In [1]: import numpy as np

In [2]: np.set_printoptions(suppress=True, linewidth=120)

In [3]: def rnd(a):
   ...:     return np.round(a, 1) + 0
   ...: 

In [4]: f = np.array([5, 5, -4]) + 0.5

In [5]: feats = np.eye(3) - 2 * np.outer(f, f) / (f @ f)

In [6]: rnd(feats)
Out[6]: 
array([[ 0.2, -0.8,  0.5],
       [-0.8,  0.2,  0.5],
       [ 0.5,  0.5,  0.7]])

In [7]: rng = np.random.default_rng(1207)

In [8]: labels = rng.permutation(3)

In [9]: labels
Out[9]: array([2, 1, 0])

In [10]: A2 = feats[labels][:, labels]

In [11]: rnd(np.trace(A2))
Out[11]: np.float64(1.0)

In [12]: rnd(np.sort(np.abs(np.linalg.eigvals(A2))))
Out[12]: array([1., 1., 1.])

In [13]: rnd(A2)
Out[13]: 
array([[ 0.7,  0.5,  0.5],
       [ 0.5,  0.2, -0.8],
       [ 0.5, -0.8,  0.2]])

In [14]: rnd(np.linalg.eigvalsh(feats).min())
Out[14]: np.float64(-1.0)

In [15]: [round(float(np.linalg.det(feats[:i, :i])), 2) + 0 for i in range(1, 4)]
Out[15]: [0.17, -0.66, -1.0]

In [16]: def softmax(z):
    ...:     e = np.exp(z - z.max(axis=-1, keepdims=True))
    ...:     return e / e.sum(axis=-1, keepdims=True)
    ...: 

In [17]: rnd(softmax(feats[1]))
Out[17]: array([0.1, 0.4, 0.5])

In [18]: S = feats @ feats.T / np.sqrt(3)

In [19]: softmax(S).round(6).argmax(axis=1)
Out[19]: array([0, 1, 2])

In [20]: rnd(softmax(S))
Out[20]: 
array([[0.5, 0.3, 0.3],
       [0.3, 0.5, 0.3],
       [0.3, 0.3, 0.5]])

In [21]: rnd(softmax(S + np.triu(np.full(S.shape, -np.inf), 1)))
Out[21]: 
array([[1. , 0. , 0. ],
       [0.4, 0.6, 0. ],
       [0.3, 0.3, 0.5]])

In [22]: A2 = np.linalg.inv(feats)

In [23]: np.allclose(A2, feats.T)
Out[23]: True

In [24]: rnd(np.linalg.cond(feats))
Out[24]: np.float64(1.0)

In [25]: rnd(np.linalg.det(feats) * A2)
Out[25]: 
array([[-0.2,  0.8, -0.5],
       [ 0.8, -0.2, -0.5],
       [-0.5, -0.5, -0.7]])

In [26]: rnd(np.linalg.inv(A2))
Out[26]: 
array([[ 0.2, -0.8,  0.5],
       [-0.8,  0.2,  0.5],
       [ 0.5,  0.5,  0.7]])

In [27]: (np.abs(A2) > 1e-9).astype(int)
Out[27]: 
array([[1, 1, 1],
       [1, 1, 1],
       [1, 1, 1]])

In [28]: rnd(feats @ A2)
Out[28]: 
array([[1., 0., 0.],
       [0., 1., 0.],
       [0., 0., 1.]])

In [29]: mat = np.array([[16, -16, -20, 12],
    ...:     [-16, 16, 20, -12],
    ...:     [-20, 20, 25, -15],
    ...:     [12, -12, -15, 9]])

In [30]: # null space of dimension 3

In [31]: left, s, VT = np.linalg.svd(mat)

In [32]: evecs = VT[:(s > 1e-8).sum()]

In [33]: x = mat[2] + 5 * mat[1] + rng.integers(2) * np.eye(4)[1]

In [34]: x
Out[34]: array([-100.,  100.,  125.,  -75.])

In [35]: np.allclose(evecs.T @ evecs @ x, x)
Out[35]: True

In [36]: rnd(np.linalg.norm(x - evecs.T @ evecs @ x))
Out[36]: np.float64(0.0)

In [37]: f = np.array([5, 3])

In [38]: np.convolve(mat[1], f)
Out[38]: array([-80,  32, 148,   0, -36])

In [39]: np.polyval(f, mat[1])
Out[39]: array([-77,  83, 103, -57])

In [40]: rnd(np.trace(np.linalg.pinv(mat) @ mat))
Out[40]: np.float64(1.0)

In [41]: rnd(mat @ np.linalg.pinv(mat) @ mat)
Out[41]: 
array([[ 16., -16., -20.,  12.],
       [-16.,  16.,  20., -12.],
       [-20.,  20.,  25., -15.],
       [ 12., -12., -15.,   9.]])

In [42]: np.linalg.lstsq(mat[:-1].T, mat[-1])[2]
Out[42]: np.int32(1)

In [43]: x = np.array([3, 2, 2, -1])

In [44]: mat @ (2 * x)
Out[44]: array([-72,  72,  90, -54])

In [45]: np.einsum("ij,j->i", mat, x)
Out[45]: array([-36,  36,  45, -27])

In [46]: O, evecs = np.linalg.qr(feats[:, :2])[0], np.linalg.qr(feats[:, 2:])[0]

In [47]: s = np.linalg.svd(O.T @ evecs, compute_uv=False)

In [48]: np.degrees(np.arccos(s.clip(0, 1)))
Out[48]: array([90.])

In [49]: (s > 0.9).sum()
Out[49]: np.int64(0)

In [50]: F = np.eye(4, dtype=int)[rng.permutation(4)]

In [51]: F
Out[51]: 
array([[1, 0, 0, 0],
       [0, 0, 0, 1],
       [0, 1, 0, 0],
       [0, 0, 1, 0]])

In [52]: np.trace(F)
Out[52]: np.int64(1)

In [53]: np.allclose(F @ F.T, F.T @ F)
Out[53]: True

In [54]: np.allclose(F, F.T)
Out[54]: False

In [55]: J = np.loadtxt("w.csv", delimiter=",")

In [56]: J
Out[56]: 
array([[ 0., -2.,  2.],
       [-2.,  0., -2.],
       [ 2., -2.,  0.]])

In [57]: evals, evecs = np.linalg.eig(J)

In [58]: rnd(np.sort(np.linalg.eigvals(J @ J)))
Out[58]: array([ 4.,  4., 16.])

In [59]: rnd(J @ evecs[:, 0] - evals[0] * evecs[:, 0])
Out[59]: array([0., 0., 0.])

In [60]: evals, evecs = np.linalg.eig(feats)

In [61]: rnd(np.sort(np.linalg.eigvals(feats @ feats)))
Out[61]: array([1., 1., 1.])

In [62]: rnd(np.sort(np.linalg.eigvals(np.linalg.inv(feats))))
Out[62]: array([-1.,  1.,  1.])

In [63]: np.prod(evals)
Out[63]: np.float64(-1.0)

In [64]: rnd(feats @ evecs[:, 0] - evals[0] * evecs[:, 0])
Out[64]: array([0., 0., 0.])

In [65]: m1 = np.array([[5, 4, 0, 0], [8, 0, 0, 0], [0, 0, 5, 4], [0, 0, 8, 0]])

In [66]: rnd(np.linalg.eigvals(m1))
Out[66]: array([ 8.7, -3.7,  8.7, -3.7])

In [67]: np.kron(np.eye(2, dtype=int), m1)
Out[67]: 
array([[5, 4, 0, 0, 0, 0, 0, 0],
       [8, 0, 0, 0, 0, 0, 0, 0],
       [0, 0, 5, 4, 0, 0, 0, 0],
       [0, 0, 8, 0, 0, 0, 0, 0],
       [0, 0, 0, 0, 5, 4, 0, 0],
       [0, 0, 0, 0, 8, 0, 0, 0],
       [0, 0, 0, 0, 0, 0, 5, 4],
       [0, 0, 0, 0, 0, 0, 8, 0]])

In [68]: rnd(np.linalg.det(m1.T))
Out[68]: np.float64(1024.0)

In [69]: np.einsum("ii->", m1)
Out[69]: np.int64(10)

In [70]: rnd(np.poly(m1))
Out[70]: array([   1.,  -10.,  -39.,  320., 1024.])

In [71]: rnd(np.linalg.eigvals(m1).sum().real)
Out[71]: np.float64(10.0)

In [72]: rnd(np.linalg.det(m1[::-1]))
Out[72]: np.float64(1024.0)

In [73]: f = np.array([1, 1, 0, 0]) + 0.5

In [74]: X = np.eye(4) - 2 * np.outer(f, f) / (f @ f)

In [75]: rnd(X)
Out[75]: 
array([[ 0.1, -0.9, -0.3, -0.3],
       [-0.9,  0.1, -0.3, -0.3],
       [-0.3, -0.3,  0.9, -0.1],
       [-0.3, -0.3, -0.1,  0.9]])

In [76]: # keeps lengths

In [77]: P = np.triu(np.array([[1, -3, 3, -1], [-3, 2, 1, -3], [-3, 1, 0, -3], [3, -2, -1, -2]]), 1) + np.eye(4)

In [78]: A2 = P @ X @ np.linalg.inv(P)

In [79]: np.linalg.matrix_rank(A2)
Out[79]: np.int64(4)

In [80]: rnd(X[:, 2] @ X[:, 0])
Out[80]: np.float64(0.0)

In [81]: data = np.array([[-1, 2, -1], [1, 3, 2], [3, 1, -2]])

In [82]: data[-1] = data[0] + -1 * data[1]

In [83]: data
Out[83]: 
array([[-1,  2, -1],
       [ 1,  3,  2],
       [-2, -1, -3]])

In [84]: # null space of dimension 1

In [85]: left, s, VT = np.linalg.svd(data)

In [86]: evecs = VT[:(s > 1e-8).sum()]

In [87]: x = data[1] + 5 * data[0] + rng.integers(2) * np.eye(3)[2]

In [88]: x
Out[88]: array([-4., 13., -2.])

In [89]: rnd(evecs.T @ evecs)
Out[89]: 
array([[ 0.3, -0.1,  0.5],
       [-0.1,  1. ,  0.1],
       [ 0.5,  0.1,  0.7]])

In [90]: f, r1 = data[2], data[1]

In [91]: f @ r1
Out[91]: np.int64(-11)

In [92]: p = (f @ r1) / (f @ f) * f

In [93]: rnd(np.linalg.norm(f + r1) ** 2 + np.linalg.norm(f - r1) ** 2)
Out[93]: np.float64(56.0)

In [94]: rnd(r1 - p)
Out[94]: array([-0.6,  2.2, -0.4])

In [95]: np.linalg.matrix_rank(np.outer(f, r1))
Out[95]: np.int64(1)

In [96]: left, s, VT = np.linalg.svd(data)

In [97]: rnd(s)
Out[97]: array([5., 3., 0.])

In [98]: A2 = left[:, :2] @ np.diag(s[:2]) @ VT[:2]

In [99]: np.linalg.matrix_rank(data, rtol=0.05)
Out[99]: np.int64(2)

In [100]: rnd(np.linalg.norm(data - A2, 2)), rnd(s[2])
Out[100]: (np.float64(0.0), np.float64(0.0))

In [101]: np.linalg.matrix_rank(A2)
Out[101]: np.int64(2)

In [102]: f = np.array([1, 1])

In [103]: np.array([np.convolve(row, f, "same") for row in data])
Out[103]: 
array([[-1,  1,  1],
       [ 1,  4,  5],
       [-2, -3, -4]])

In [104]: arr = np.loadtxt("a.csv", delimiter=",")

In [105]: arr
Out[105]: 
array([[ 0.3, -5.4],
       [-0.2, -0.3],
       [ 0.6,  7.2]])

In [106]: # column 1 is much longer than the rest

In [107]: np.linalg.matrix_rank(arr, rtol=0.1)
Out[107]: np.int64(1)

In [108]: np.argsort(-np.linalg.norm(arr, axis=0).round(6), kind="stable")[:3]
Out[108]: array([1, 0])

In [109]: rnd(np.abs(np.linalg.svd(arr)[2][-1]))
Out[109]: array([1., 0.])

In [110]: round(np.log10(np.linalg.cond(arr)))
Out[110]: 1

In [111]: A2 = np.array([[2, 2], [1, -1]])

In [112]: C = np.kron(A2, arr)

In [113]: np.linalg.matrix_rank(C)
Out[113]: np.int64(4)

In [114]: C.shape
Out[114]: (6, 4)

In [115]: A2 = np.c_[arr[:, :1] @ np.array([[0]]), np.array([2, -6, -1])]

In [116]: A2
Out[116]: 
array([[ 0.,  2.],
       [ 0., -6.],
       [ 0., -1.]])

In [117]: rnd(np.linalg.norm(A2 - arr @ np.linalg.lstsq(arr, A2)[0], axis=0))
Out[117]: array([0. , 5.5])

In [118]: np.linalg.matrix_rank(np.c_[arr, A2])
Out[118]: np.int64(3)

In [119]: P = arr @ np.linalg.solve(arr.T @ arr, arr.T)

In [120]: rnd(np.diag(P))
Out[120]: array([1. , 0.1, 1. ])

In [121]: np.allclose(P @ P, P)
Out[121]: True

In [122]: np.linalg.matrix_rank(np.eye(3) - P)
Out[122]: np.int64(1)

In [123]: rnd(P)
Out[123]: 
array([[ 1. , -0.2,  0. ],
       [-0.2,  0.1, -0.2],
       [ 0. , -0.2,  1. ]])
